% ipython --no-banner

In [1]: import numpy as np

In [2]: from numpy import linalg as LA

In [3]: np.set_printoptions(suppress=True, linewidth=160)

In [4]: def tidy(a):
   ...:     return np.round(a, 4) + 0
   ...: 

In [5]: M = np.array([[3.0, 3.0, 0.0, 0.0, 0.0, 0.0, 0.0],
   ...:     [0.0, -2.0, 2.0, 0.0, 0.0, 0.0, 0.0],
   ...:     [2.0, 2.0, -1.0, 0.0, 0.0, 0.0, 0.0],
   ...:     [0.0, 0.0, 0.0, 0.0, -2.0, 1.0, -3.0],
   ...:     [0.0, 0.0, 0.0, 1.0, 2.0, 0.0, 0.0],
   ...:     [0.0, 0.0, 0.0, -2.0, 0.0, 1.0, -2.0],
   ...:     [0.0, 0.0, 0.0, -3.0, 0.0, 0.0, 1.0]])

In [6]: print(M)
[[ 3.  3.  0.  0.  0.  0.  0.]
 [ 0. -2.  2.  0.  0.  0.  0.]
 [ 2.  2. -1.  0.  0.  0.  0.]
 [ 0.  0.  0.  0. -2.  1. -3.]
 [ 0.  0.  0.  1.  2.  0.  0.]
 [ 0.  0.  0. -2.  0.  1. -2.]
 [ 0.  0.  0. -3.  0.  0.  1.]]

In [7]: print(tidy(LA.det(M)))
0.0

In [8]: print(np.flatnonzero(LA.matrix_power((M != 0) + (M.T != 0) + np.eye(7), 7)[0]))
[0 1 2]

In [9]: print(M @ M)
[[ 9.  3.  6.  0.  0.  0.  0.]
 [ 4.  8. -6.  0.  0.  0.  0.]
 [ 4.  0.  5.  0.  0.  0.  0.]
 [ 0.  0.  0.  5. -4.  1. -5.]
 [ 0.  0.  0.  2.  2.  1. -3.]
 [ 0.  0.  0.  4.  4. -1.  2.]
 [ 0.  0.  0. -3.  6. -3. 10.]]

In [10]: print(tidy(np.sort(LA.eigvals(M).real)))
[-3.     -1.3028 -0.5616  0.      2.3028  3.      3.5616]

In [11]: U, s, VT = LA.svd(M)

In [12]: print(np.argmax(s[:-1] / (s[1:] + 1e-6)) + 1)
6

In [13]: print(tidy(s))
[5.437  4.5021 3.6518 2.2815 2.0964 0.4837 0.    ]

In [14]: A2 = U[:, :6] @ np.diag(s[:6]) @ VT[:6]

In [15]: print(tidy(LA.norm(M - A2) / LA.norm(M)))
0.0

In [16]: print(LA.matrix_rank(M, rtol=0.05))
6

In [17]: print(tidy(A2))
[[ 3.  3.  0.  0.  0.  0.  0.]
 [ 0. -2.  2.  0.  0.  0.  0.]
 [ 2.  2. -1.  0.  0.  0.  0.]
 [ 0.  0.  0.  0. -2.  1. -3.]
 [ 0.  0.  0.  1.  2.  0.  0.]
 [ 0.  0.  0. -2.  0.  1. -2.]
 [ 0.  0.  0. -3.  0.  0.  1.]]

In [18]: U, s, VT = LA.svd(M)

In [19]: vecs = VT[:(s > 1e-8).sum()]

In [20]: rng = np.random.default_rng(47971)

In [21]: x0 = M[0] + 3 * M[6] + rng.integers(2) * np.eye(7)[2]

In [22]: print(x0)
[ 3.  3.  1. -9.  0.  0.  3.]

In [23]: print(LA.matrix_rank(np.vstack([M, x0])))
6

In [24]: print(tidy(np.diag(vecs.T @ vecs)))
[1.     1.     1.     0.9865 0.9966 0.138  0.8788]

In [25]: x0 = np.array([-2, -1, -2, -3, -2, 1, -3])

In [26]: print((M @ x0).argmax())
3

In [27]: print(LA.norm(M @ x0) <= LA.norm(M, 2) * LA.norm(x0) + 1e-9)
True

In [28]: print(M @ x0)
[-9. -2. -4. 14. -7. 13.  6.]

In [29]: A2 = M / np.sqrt((M ** 2).mean(axis=1, keepdims=True))

In [30]: print(tidy(A2[0]))
[1.8708 1.8708 0.     0.     0.     0.     0.    ]

In [31]: print(tidy(M - M.mean(axis=1, keepdims=True)))
[[ 2.1429  2.1429 -0.8571 -0.8571 -0.8571 -0.8571 -0.8571]
 [ 0.     -2.      2.      0.      0.      0.      0.    ]
 [ 1.5714  1.5714 -1.4286 -0.4286 -0.4286 -0.4286 -0.4286]
 [ 0.5714  0.5714  0.5714  0.5714 -1.4286  1.5714 -2.4286]
 [-0.4286 -0.4286 -0.4286  0.5714  1.5714 -0.4286 -0.4286]
 [ 0.4286  0.4286  0.4286 -1.5714  0.4286  1.4286 -1.5714]
 [ 0.2857  0.2857  0.2857 -2.7143  0.2857  0.2857  1.2857]]

In [32]: W0 = np.cumsum(np.array([[3, 3, 2, 3, 2, 3],
    ...:     [3, 5, 1, 1, 2, 3],
    ...:     [4, 2, 5, 0, 0, 0],
    ...:     [1, 4, 0, 0, 3, 2],
    ...:     [1, 0, 1, 2, 2, 2],
    ...:     [5, 1, 3, 0, 3, 1],
    ...:     [2, 5, 2, 1, 1, 1],
    ...:     [0, 1, 2, 1, 2, 1],
    ...:     [1, 2, 4, 1, 4, 5],
    ...:     [2, 3, 0, 1, 2, 4],
    ...:     [4, 4, 2, 3, 0, 5],
    ...:     [1, 3, 0, 3, 3, 2],
    ...:     [3, 1, 5, 2, 4, 2]]), axis=0)

In [33]: print(W0)
[[ 3  3  2  3  2  3]
 [ 6  8  3  4  4  6]
 [10 10  8  4  4  6]
 [11 14  8  4  7  8]
 [12 14  9  6  9 10]
 [17 15 12  6 12 11]
 [19 20 14  7 13 12]
 [19 21 16  8 15 13]
 [20 23 20  9 19 18]
 [22 26 20 10 21 22]
 [26 30 22 13 21 27]
 [27 33 22 16 24 29]
 [30 34 27 18 28 31]]

In [34]: print(tidy(LA.norm(W0, 2) / LA.norm(W0)))
0.9966

In [35]: print(LA.matrix_rank(W0, rtol=0.1))
1

In [36]: print([round(float(x), 4) for x in LA.svd(W0, compute_uv=False)[:3]])
[149.1621, 9.4078, 6.1825]

In [37]: print(np.argsort(-LA.norm(W0, axis=0).round(6), kind="stable")[:3])
[1 0 5]

In [38]: print(round(np.log10(LA.cond(W0))))
2
